$ python -q
>>> import numpy as np
>>> import numpy.linalg as la
>>> np.set_printoptions(precision=2, suppress=True, linewidth=160, legacy="1.25")
>>> def rnd(a):
...     return np.round(a, 2) + 0
... 
>>> W0 = np.loadtxt("test3.csv", delimiter=",")
>>> W0
array([[ 0.4 , -2.2 ,  0.3 ,  1.1 ,  2.4 , -0.3 , -0.6 ,  2.  , -0.7 , -7.9 ,  0.5 ],
       [ 1.9 , -0.7 , -0.2 ,  0.5 , -0.2 , -1.2 , -0.3 ,  1.9 ,  0.5 , -2.63,  0.5 ],
       [ 1.  , -0.5 , -0.4 , -1.  ,  0.1 ,  0.7 ,  0.7 , -0.7 ,  0.8 , -1.86, -0.6 ],
       [-0.4 , -2.  , -1.3 ,  0.2 ,  1.  ,  0.8 ,  0.7 , -0.1 , -2.  , -7.84, -0.6 ],
       [ 1.1 , -0.8 , -0.2 , -0.7 ,  1.7 , -0.8 ,  0.9 ,  0.2 , -0.3 , -3.38, -0.3 ],
       [ 0.2 , -0.1 ,  0.3 , -1.1 ,  0.1 , -0.6 ,  2.8 ,  0.9 ,  0.6 , -0.58, -0.3 ],
       [ 0.3 , -0.7 , -0.5 ,  0.4 , -1.  , -0.5 , -0.2 ,  0.4 , -0.1 , -2.8 , -0.2 ],
       [ 0.4 ,  0.3 , -1.9 ,  0.1 ,  1.5 , -0.7 , -0.1 , -1.1 ,  0.1 ,  1.1 ,  0.5 ],
       [-0.4 ,  1.3 ,  0.9 ,  0.5 , -0.5 ,  0.4 , -2.3 ,  0.9 , -0.9 ,  5.26,  1.5 ],
       [-0.1 ,  0.4 ,  1.2 ,  0.5 , -0.2 , -0.2 , -0.5 , -0.4 ,  1.1 ,  2.32,  0.4 ],
       [-1.9 , -0.5 , -1.8 ,  0.1 , -2.6 , -0.2 , -0.6 , -1.  ,  0.5 , -2.17,  0.1 ],
       [ 0.2 , -0.6 , -0.5 ,  2.5 , -0.6 ,  0.9 ,  0.  , -1.3 ,  0.3 , -2.28,  0.  ],
       [-0.7 ,  0.3 ,  0.4 , -0.3 ,  0.8 ,  0.1 ,  0.  , -0.2 ,  0.4 ,  1.11,  1.4 ],
       [ 0.5 , -0.7 ,  1.1 , -0.5 , -0.7 ,  2.2 , -1.  ,  1.  ,  0.  , -2.88,  0.4 ],
       [ 1.1 ,  0.4 ,  0.5 , -0.3 ,  0.  ,  1.1 , -0.6 ,  1.  , -1.4 ,  1.41, -0.8 ],
       [ 0.1 , -0.9 , -1.1 ,  1.3 ,  0.5 , -1.5 ,  1.3 ,  2.1 ,  0.2 , -3.45, -0.9 ],
       [ 2.1 , -0.2 , -0.6 ,  0.3 , -0.8 ,  1.3 , -0.7 ,  0.2 ,  0.5 , -1.04, -0.7 ],
       [ 0.1 , -1.9 , -1.5 ,  0.5 ,  0.5 , -0.4 , -0.8 ,  0.3 ,  0.  , -7.29,  0.5 ],
       [-0.8 , -0.6 , -0.6 , -0.3 ,  0.3 ,  0.1 ,  0.3 ,  2.8 , -1.3 , -1.82, -0.5 ],
       [ 0.3 ,  0.4 , -0.8 ,  0.4 , -1.1 ,  0.7 , -0.8 ,  0.3 , -0.6 ,  1.5 ,  1.4 ],
       [-0.3 ,  0.1 , -1.1 ,  1.6 ,  0.4 , -0.4 , -0.5 ,  0.8 ,  0.5 ,  0.52,  1.2 ],
       [ 3.4 ,  1.3 ,  1.6 ,  0.8 , -1.3 ,  0.1 ,  1.1 , -0.8 ,  0.3 ,  5.35,  0.6 ],
       [ 0.2 , -0.2 , -1.1 , -0.2 ,  0.5 ,  1.6 ,  0.5 ,  0.7 , -0.3 , -0.6 , -0.1 ],
       [-0.3 ,  0.  ,  2.2 ,  0.2 , -1.3 , -1.3 ,  1.2 ,  0.9 ,  0.4 ,  0.17, -0.2 ],
       [ 1.1 ,  0.4 ,  0.1 ,  0.9 , -2.2 ,  0.8 ,  0.4 ,  1.7 ,  0.5 ,  1.06, -0.2 ],
       [ 0.3 ,  0.6 , -1.2 ,  0.  ,  0.2 , -1.1 ,  0.3 , -0.2 , -1.3 ,  2.35,  0.6 ],
       [-1.1 ,  0.3 ,  1.2 , -0.8 ,  0.  ,  0.  ,  1.3 , -2.1 ,  0.4 ,  1.55, -1.8 ],
       [ 0.4 ,  0.4 ,  0.5 , -0.5 , -0.9 , -1.3 ,  0.7 ,  0.1 , -2.3 ,  1.64, -1.4 ],
       [-1.6 ,  1.2 , -0.1 ,  0.7 ,  0.4 , -0.2 , -1.6 ,  0.7 ,  0.8 ,  5.5 , -0.2 ],
       [ 0.7 ,  0.5 , -0.3 , -1.7 , -1.1 ,  0.3 ,  0.6 ,  0.3 ,  0.1 ,  2.1 ,  0.5 ],
       [-0.4 ,  0.7 ,  0.8 , -2.  , -0.9 ,  0.3 ,  1.  , -0.7 ,  0.2 ,  2.64,  1.  ],
       [-1.5 ,  0.4 , -2.3 ,  0.4 ,  0.  , -0.6 ,  0.1 , -0.8 , -0.7 ,  2.02,  0.5 ],
       [ 0.1 ,  0.7 ,  0.9 ,  0.6 , -0.4 , -1.2 , -1.4 ,  0.7 , -0.1 ,  2.94, -1.1 ],
       [-0.2 ,  1.  ,  0.1 , -0.8 ,  0.  ,  0.  ,  0.8 , -1.7 , -1.1 ,  3.51,  1.3 ],
       [ 0.4 ,  0.4 ,  0.5 ,  1.8 ,  0.2 , -0.6 , -2.2 ,  0.9 , -1.9 ,  1.62,  0.7 ],
       [ 0.3 , -2.  , -1.1 ,  3.7 ,  0.3 , -1.1 , -0.6 , -1.1 , -0.6 , -8.29,  0.6 ],
       [-0.6 , -0.4 , -1.4 ,  0.6 , -0.3 , -0.7 ,  0.5 ,  0.7 , -0.5 , -0.97, -0.6 ],
       [-1.6 ,  1.5 , -0.4 , -1.5 , -1.  ,  1.2 ,  0.1 , -0.7 ,  1.7 ,  5.71,  0.4 ]])
>>> idx = W0[:, 4] > np.median(W0[:, 4])
>>> f = W0[idx].mean(axis=0) - W0[~idx].mean(axis=0)
>>> np.argsort(-np.abs(f).round(6), kind="stable")
array([ 9,  4,  1,  2,  7,  3,  5,  8,  0,  6, 10])
>>> print(rnd((((W0 - W0.mean(axis=0)) @ f > 0) == idx).mean()))
0.68
>>> print(((W0 - W0.mean(axis=0)) @ f > 0).astype(int))
[1 1 1 1 1 1 1 0 0 0 1 1 0 1 0 1 1 1 1 0 1 0 1 0 0 0 0 0 0 0 0 0 0 0 0 1 1 0]
